>>> import numpy as np
>>> import numpy.linalg as la
>>> np.set_printoptions(precision=2, suppress=True, linewidth=200)
>>> def rd(a):
...     return np.round(a, 2) + 0
... 
>>> J = np.loadtxt("mat.csv", delimiter=",")
>>> J
array([[ 1.8 ,  4.6 ,  5.47, -4.46,  0.31],
       [ 1.37,  3.09,  1.73, -2.19, -0.21],
       [-0.73, -2.69, -0.7 ,  1.29,  0.75]])
>>> M2 = J / np.sqrt((J ** 2).mean(axis=1, keepdims=True))
>>> la.matrix_rank(J - J.mean(axis=1, keepdims=True))
np.int64(3)
>>> la.matrix_rank(M2) == la.matrix_rank(J)
np.True_
>>> rd(la.norm(J, axis=1))
array([8.62, 4.39, 3.24])
>>> rd(la.norm(J) ** 2 / la.norm(J, 2) ** 2)
np.float64(1.04)
>>> rd(la.norm(J, axis=0))
array([2.38, 6.16, 5.78, 5.13, 0.84])
>>> rd(la.norm(J, 1)), rd(la.norm(J, np.inf))
(np.float64(10.38), np.float64(16.64))
>>> rd(la.norm(J[0], 1)), rd(la.norm(J[0], np.inf))
(np.float64(16.64), np.float64(5.47))
>>> rd(la.norm(J, 2))
np.float64(10.0)
>>> rd(J[0] @ J[1])
np.float64(35.85)
>>> gram = J.T @ J
>>> rd(la.eigvalsh(gram)[::-1])
array([99.91,  3.98,  0.16,  0.  ,  0.  ])
>>> rd(np.trace(gram)), rd((J ** 2).sum())
(np.float64(104.05), np.float64(104.05))
>>> la.matrix_rank(gram)
np.int64(3)
>>> np.allclose(gram, gram.T)
True
>>> rd(la.svd(J, compute_uv=False) ** 2)
array([99.91,  3.98,  0.16])
>>> vec = np.array([8, -6, 6, -2, -6])
>>> h1 = np.maximum(J @ vec, 0)
>>> np.flatnonzero(h1 > 1e-9)
array([0, 1])
>>> rd(np.tanh(J @ vec))
array([ 1.  ,  1.  , -0.75])
>>> X = np.array([[3.0, 2.0, 0.0], [2.0, 3.0, 0.0], [0.0, 0.0, 3.0]])
>>> # splits into 2 blocks
>>> rd(np.sort(la.eigvals(X).real))
array([1., 3., 5.])
>>> np.flatnonzero(la.matrix_power((X != 0) + (X.T != 0) + np.eye(3), 3)[1])
array([0, 1])
>>> (X != 0).astype(int)
array([[1, 1, 0],
       [1, 1, 0],
       [0, 0, 1]])
>>> w, V = la.eigh(X)
>>> vec = np.array([4, -2, 5])
>>> rd(la.eigvalsh(X[1:, 1:]))
array([3., 3.])
>>> rd(vec @ X @ vec / (vec @ vec)), rd(w[0]), w[-1]
(np.float64(2.29), np.float64(1.0), np.float64(5.0))
>>> rd(V * np.maximum(w, 0) @ V.T)
array([[3., 2., 0.],
       [2., 3., 0.],
       [0., 0., 3.]])
>>> vec = np.ones(3)
>>> for _ in range(4):
...     vec = X @ vec
...     vec /= la.norm(vec)
...     print(round(vec @ X @ vec, 2))
... 
4.69
4.88
4.95
4.98
>>> rd(vec)
array([0.7 , 0.7 , 0.09])
>>> rd(la.eigvalsh(X)[-1])
np.float64(5.0)
